$ python3 -q
>>> import numpy as np
>>> np.set_printoptions(suppress=True, linewidth=160)
>>> M2 = np.array([[-1, -1, -1], [-6, -5, -9], [-4, -7, -8]])
>>> C = np.array([[1, 2, 0, 1, 1, 2],
...     [3, 0, 1, 0, 3, 3],
...     [2, 0, 2, 0, 1, 3],
...     [3, 1, 2, 1, 0, 0],
...     [1, 0, 1, 1, 3, 1],
...     [3, 1, 3, 1, 0, 2]])
>>> A = np.block([[M2, np.array([[7, 0, -8, 3, 2, -7], [-2, 1, 5, -1, -4, 4], [3, 4, 1, 4, -9, 1]])], [np.zeros((6, 3)), C]])
>>> A
array([[-1., -1., -1.,  7.,  0., -8.,  3.,  2., -7.],
       [-6., -5., -9., -2.,  1.,  5., -1., -4.,  4.],
       [-4., -7., -8.,  3.,  4.,  1.,  4., -9.,  1.],
       [ 0.,  0.,  0.,  1.,  2.,  0.,  1.,  1.,  2.],
       [ 0.,  0.,  0.,  3.,  0.,  1.,  0.,  3.,  3.],
       [ 0.,  0.,  0.,  2.,  0.,  2.,  0.,  1.,  3.],
       [ 0.,  0.,  0.,  3.,  1.,  2.,  1.,  0.,  0.],
       [ 0.,  0.,  0.,  1.,  0.,  1.,  1.,  3.,  1.],
       [ 0.,  0.,  0.,  3.,  1.,  3.,  1.,  0.,  2.]])
>>> U, sigma, Vh = np.linalg.svd(A, full_matrices=False)
>>> U.shape, sigma.shape, Vh.shape
((9, 9), (9,), (9, 9))
>>> np.round(Vh @ Vh.T, 1) + 0
array([[1., 0., 0., 0., 0., 0., 0., 0., 0.],
       [0., 1., 0., 0., 0., 0., 0., 0., 0.],
       [0., 0., 1., 0., 0., 0., 0., 0., 0.],
       [0., 0., 0., 1., 0., 0., 0., 0., 0.],
       [0., 0., 0., 0., 1., 0., 0., 0., 0.],
       [0., 0., 0., 0., 0., 1., 0., 0., 0.],
       [0., 0., 0., 0., 0., 0., 1., 0., 0.],
       [0., 0., 0., 0., 0., 0., 0., 1., 0.],
       [0., 0., 0., 0., 0., 0., 0., 0., 1.]])
>>> np.round(sigma / sigma[0], 1) + 0
array([1. , 0.7, 0.4, 0.3, 0.1, 0.1, 0.1, 0. , 0. ])
>>> np.argsort(-np.linalg.norm(A, axis=0).round(6), kind="stable")[:3]
array([2, 7, 5])
>>> print(round(float(np.linalg.norm(A, 2) / np.linalg.norm(A)), 1))
0.7
>>> print(np.linalg.matrix_rank(A, rtol=0.1))
5
>>> [round(float(x), 1) for x in np.linalg.svd(A, compute_uv=False)[:3]]
[20.3, 14.4, 9.0]
>>> f = np.array([0, 0, 2])
>>> np.correlate(A[4], A[1], "full")
array([  0.,   0.,   0.,  12., -12.,   1.,  11.,  14.,  -1., -41.,  -5.,  -9.,  -8., -39., -42., -33., -18.])
>>> np.cross(A[4, :3], A[1, :3])
array([0., 0., 0.])
>>> rng = np.random.default_rng(88035)
>>> M2 = A + rng.integers(-2, 3, (9, 8)) @ rng.integers(-2, 3, (8, 9))
>>> M2
array([[  7., -14.,   3.,  13.,  -9.,   2.,  10.,   0.,  -3.],
       [  0.,  -7.,  -5.,   4.,  -5.,  15.,  -1.,  -6.,  10.],
       [ -3.,  -9.,  -6.,   5.,   8.,   0.,  -1., -11.,   1.],
       [  3., -14.,   3.,  -4.,  -5.,   8.,  11.,   6.,  -3.],
       [ -5.,  10.,  -3.,  -5.,   8.,  -8.,  -2.,   6.,   0.],
       [  6.,   5.,   0.,  -7.,  -1.,   7.,   7.,  -1., -11.],
       [  6.,  -4.,  -3.,   4.,  -4.,   5.,   8.,   5.,  11.],
       [  2.,  -9.,   2.,   0.,  -6.,   5.,  12.,   0., -10.],
       [ -3.,  -8.,   4.,   1.,   0.,   9.,  -6.,   3.,  -3.]])
>>> np.linalg.matrix_rank(M2 - A, tol=1e-8)
np.int64(8)
>>> M2 - A
array([[  8., -13.,   4.,   6.,  -9.,  10.,   7.,  -2.,   4.],
       [  6.,  -2.,   4.,   6.,  -6.,  10.,   0.,  -2.,   6.],
       [  1.,  -2.,   2.,   2.,   4.,  -1.,  -5.,  -2.,   0.],
       [  3., -14.,   3.,  -5.,  -7.,   8.,  10.,   5.,  -5.],
       [ -5.,  10.,  -3.,  -8.,   8.,  -9.,  -2.,   3.,  -3.],
       [  6.,   5.,   0.,  -9.,  -1.,   5.,   7.,  -2., -14.],
       [  6.,  -4.,  -3.,   1.,  -5.,   3.,   7.,   5.,  11.],
       [  2.,  -9.,   2.,  -1.,  -6.,   4.,  11.,  -3., -11.],
       [ -3.,  -8.,   4.,  -2.,  -1.,   6.,  -7.,   3.,  -5.]])
>>> np.abs(M2 - A).sum(axis=1)
array([63., 42., 19., 60., 51., 49., 45., 49., 39.])
>>> F = np.load("arr.npy")
>>> F.round(1) + 0
array([[-1.4,  0. ,  0.4, -0.3,  0.2,  0.9,  0.1,  0.2, -0.6, -0.1, -0.1,  0. ,  0. , -0.5, -0.3],
       [ 0. , -0.8, -0.1,  0.2,  0.2,  0.3,  0.9, -0.1, -0.5, -0.2, -0.4, -0.1,  0.4,  0. , -0.4],
       [ 0.4, -0.1, -0.5,  0.1, -0.5,  0.4, -0.4, -0.2,  0.5,  0.5,  0.8,  0.1, -0.3,  0.6,  0.4],
       [-0.3,  0.2,  0.1, -1.1,  0. , -0.1, -1.1, -0.6,  0. , -0.8,  0.2, -0.3,  0.2,  0.1,  0.1],
       [ 0.2,  0.2, -0.5,  0. ,  0.8,  1. ,  0.7,  0. , -1.2, -0.1,  0.2, -0.4, -0.4, -0.7,  0. ],
       [ 0.9,  0.3,  0.4, -0.1,  1. , -0.3,  0.6, -0.3, -0.2,  0.9, -0.3,  0.2,  0.1,  0.4, -0.2],
       [ 0.1,  0.9, -0.4, -1.1,  0.7,  0.6, -1.3,  0.1,  0.1,  0.5, -0.5,  0.7,  0.7, -0.3, -0.4],
       [ 0.2, -0.1, -0.2, -0.6,  0. , -0.3,  0.1, -0.1,  0.4,  0.3, -1.1,  0.3, -0.7,  0.1, -0.4],
       [-0.6, -0.5,  0.5,  0. , -1.2, -0.2,  0.1,  0.4,  0.1,  1. ,  0.5, -0.3,  0.4, -0.3, -0.6],
       [-0.1, -0.2,  0.5, -0.8, -0.1,  0.9,  0.5,  0.3,  1. ,  0.2,  0.5, -0.1,  0.1,  0.3, -0.8],
       [-0.1, -0.4,  0.8,  0.2,  0.2, -0.3, -0.5, -1.1,  0.5,  0.5,  0.6, -0.3,  0.2,  0. , -0.5],
       [ 0. , -0.1,  0.1, -0.3, -0.4,  0.2,  0.7,  0.3, -0.3, -0.1, -0.3,  0. ,  0.1,  0.1,  0.4],
       [ 0. ,  0.4, -0.3,  0.2, -0.4,  0.1,  0.7, -0.7,  0.4,  0.1,  0.2,  0.1,  0.8,  0.8,  0.7],
       [-0.5,  0. ,  0.6,  0.1, -0.7,  0.4, -0.3,  0.1, -0.3,  0.3,  0. ,  0.1,  0.8, -1.4,  0.8],
       [-0.3, -0.4,  0.4,  0.1,  0. , -0.2, -0.4, -0.4, -0.6, -0.8, -0.5,  0.4,  0.7,  0.8,  1.3]])
>>> vec = np.array([3, 4, 5, 2, 4, 5, 4, 3, 1, 4, 2, 5, 5, 4, 1])
>>> np.round((F * vec).sum(axis=1), 1)
array([ -0.1,   1. ,   1.8, -11.3,   2.1,  15. ,   6.8,  -5.4,  -1.9,   9.6,  -0.6,   2.2,  10.3,   0.2,   0.9])
>>> (F @ vec).argmax()
np.int64(5)
>>> np.round(F @ np.eye(15)[11], 1) + 0
array([ 0. , -0.1,  0.1, -0.3, -0.4,  0.2,  0.7,  0.3, -0.3, -0.1, -0.3,  0. ,  0.1,  0.1,  0.4])
>>> np.round(F @ (2 * vec), 1)
array([ -0.2,   1.9,   3.7, -22.6,   4.2,  30.1,  13.6, -10.7,  -3.8,  19.3,  -1.1,   4.5,  20.5,   0.4,   1.8])
>>> np.round(F @ vec, 1)
array([ -0.1,   1. ,   1.8, -11.3,   2.1,  15. ,   6.8,  -5.4,  -1.9,   9.6,  -0.6,   2.2,  10.3,   0.2,   0.9])
>>> E = np.loadtxt("dump.csv", delimiter=",")
>>> E.round(1) + 0
array([[ 0. ,  0. ,  0. ,  0.1,  0. , -0.1, -0.1],
       [ 0. ,  0. ,  0. ,  0.1,  0. , -0.1, -0.1],
       [ 0. ,  0. ,  0. , -0.1,  0. ,  0.1,  0.1],
       [ 0.1,  0.1, -0.1,  0.3,  0.1, -0.3, -0.3],
       [ 0. ,  0. ,  0. ,  0.1,  0. , -0.1, -0.1],
       [-0.1, -0.1,  0.1, -0.3, -0.1,  0.3,  0.3],
       [-0.1, -0.1,  0.1, -0.3, -0.1,  0.3,  0.3]])
>>> # projection: eigenvalues are 0 or 1
>>> vals, V = np.linalg.eigh(E)
>>> vec = np.array([5, 3, 5, 3, 2, 1, 5])
>>> round(np.abs(E).sum(axis=1).max(), 1), round(np.abs(vals).max(), 1)
(np.float64(1.2), np.float64(1.0))
>>> round(float(vec @ E @ vec), 1)
1.9
>>> print(np.round(V * np.maximum(vals, 0) @ V.T, 1) + 0)
[[ 0.   0.   0.   0.1  0.  -0.1 -0.1]
 [ 0.   0.   0.   0.1  0.  -0.1 -0.1]
 [ 0.   0.   0.  -0.1  0.   0.1  0.1]
 [ 0.1  0.1 -0.1  0.3  0.1 -0.3 -0.3]
 [ 0.   0.   0.   0.1  0.  -0.1 -0.1]
 [-0.1 -0.1  0.1 -0.3 -0.1  0.3  0.3]
 [-0.1 -0.1  0.1 -0.3 -0.1  0.3  0.3]]
>>> np.round(vec @ E @ vec / (vec @ vec), 1), round(float(vals[0]), 1), round(vals[-1], 1)
(np.float64(0.0), -0.0, np.float64(1.0))
>>> U, sigma, Vh = np.linalg.svd(E)
>>> print(np.argmax(sigma[:-1] / (sigma[1:] + 1e-6)) + 1)
1
>>> M2 = U[:, :1] @ np.diag(sigma[:1]) @ Vh[:1]
>>> print(np.linalg.matrix_rank(E, rtol=0.05))
1
>>> M2.round(1) + 0
array([[ 0. ,  0. ,  0. ,  0.1,  0. , -0.1, -0.1],
       [ 0. ,  0. ,  0. ,  0.1,  0. , -0.1, -0.1],
       [ 0. ,  0. ,  0. , -0.1,  0. ,  0.1,  0.1],
       [ 0.1,  0.1, -0.1,  0.3,  0.1, -0.3, -0.3],
       [ 0. ,  0. ,  0. ,  0.1,  0. , -0.1, -0.1],
       [-0.1, -0.1,  0.1, -0.3, -0.1,  0.3,  0.3],
       [-0.1, -0.1,  0.1, -0.3, -0.1,  0.3,  0.3]])
>>> round(float(np.abs(E - M2).max()), 1)
0.0
>>> rk = np.linalg.matrix_rank(M2)
>>> rk
np.int64(1)
>>> ns = np.linalg.svd(M2)[2][rk:].T
>>> ns.shape
(7, 6)
>>> [int(np.linalg.matrix_rank(np.delete(M2, i, axis=0))) for i in range(7)]
[1, 1, 1, 1, 1, 1, 1]
>>> print(np.linalg.matrix_rank(M2.T @ M2), np.linalg.matrix_rank(M2 @ M2.T))
1 1
>>> [int(np.linalg.matrix_rank(M2[:i])) for i in range(1, len(M2) + 1)]
[1, 1, 1, 1, 1, 1, 1]
>>> feats = np.loadtxt("data.csv", delimiter=",")
>>> print(feats.round(1) + 0)
[[ 0.  -0.2  0.   0.3 -0.1  0.3 -0.5 -0.1 -0.1  0.2 -0.3 -0.6 -0.1]
 [ 0.  -0.1 -0.5  0.1  0.  -0.2 -0.3 -0.4 -0.1  0.3  0.5  0.1  0.3]
 [-0.2 -0.1 -0.1  0.1  0.1  0.   0.  -0.5  0.2 -0.4  0.1  0.  -0.7]
 [ 0.3  0.1  0.  -0.3 -0.1 -0.2  0.  -0.4  0.6  0.  -0.4 -0.2  0.2]
 [-0.2 -0.2  0.   0.  -0.5 -0.4  0.5 -0.1 -0.2 -0.1  0.1 -0.4  0.1]
 [-0.6  0.2 -0.2 -0.4 -0.1 -0.2 -0.1  0.2  0.   0.4 -0.1 -0.1 -0.3]
 [-0.2  0.5 -0.4  0.3  0.1  0.   0.1 -0.1 -0.3 -0.4 -0.4 -0.1  0.2]
 [-0.4  0.3  0.2 -0.1  0.2  0.3  0.   0.   0.3 -0.1  0.5 -0.4  0.3]
 [ 0.2 -0.3 -0.6 -0.1  0.2  0.3  0.4  0.3  0.1  0.1  0.  -0.3 -0.1]
 [-0.1 -0.1  0.3  0.3  0.7 -0.4  0.2 -0.1  0.1  0.3 -0.1 -0.2  0. ]
 [ 0.1  0.5  0.   0.5 -0.3  0.1  0.3  0.   0.3  0.4  0.1  0.1 -0.3]
 [-0.2 -0.3 -0.2  0.4 -0.2 -0.2 -0.2  0.4  0.5 -0.2 -0.1  0.2  0.2]
 [-0.4 -0.2  0.1  0.  -0.1  0.5  0.3 -0.3  0.   0.2 -0.3  0.4  0.3]]
>>> vec = np.array([-3, -7, 4, 1, -8, -4, 1, -7, 3, -1, -1, 9, -6])
>>> h = np.maximum(feats @ vec, 0)
>>> np.round(np.maximum(feats @ vec, 0) - np.maximum(-feats @ vec, 0), 1)
array([-2.9,  0.5,  8.7,  1.9,  4.2, -0.1, -7. , -8. , -7.1, -1.6,  1.9,  4.2,  6.5])
>>> np.round(feats.T @ h, 1)
array([-5.9, -3.8, -1.5,  3. , -3.3,  0.5,  3.3, -5.9,  4.9, -2.6, -0.9,  1.5, -3. ])
>>> np.round(np.tanh(feats @ vec), 1)
array([-1. ,  0.5,  1. ,  1. ,  1. , -0.1, -1. , -1. , -1. , -0.9,  1. ,  1. ,  1. ])
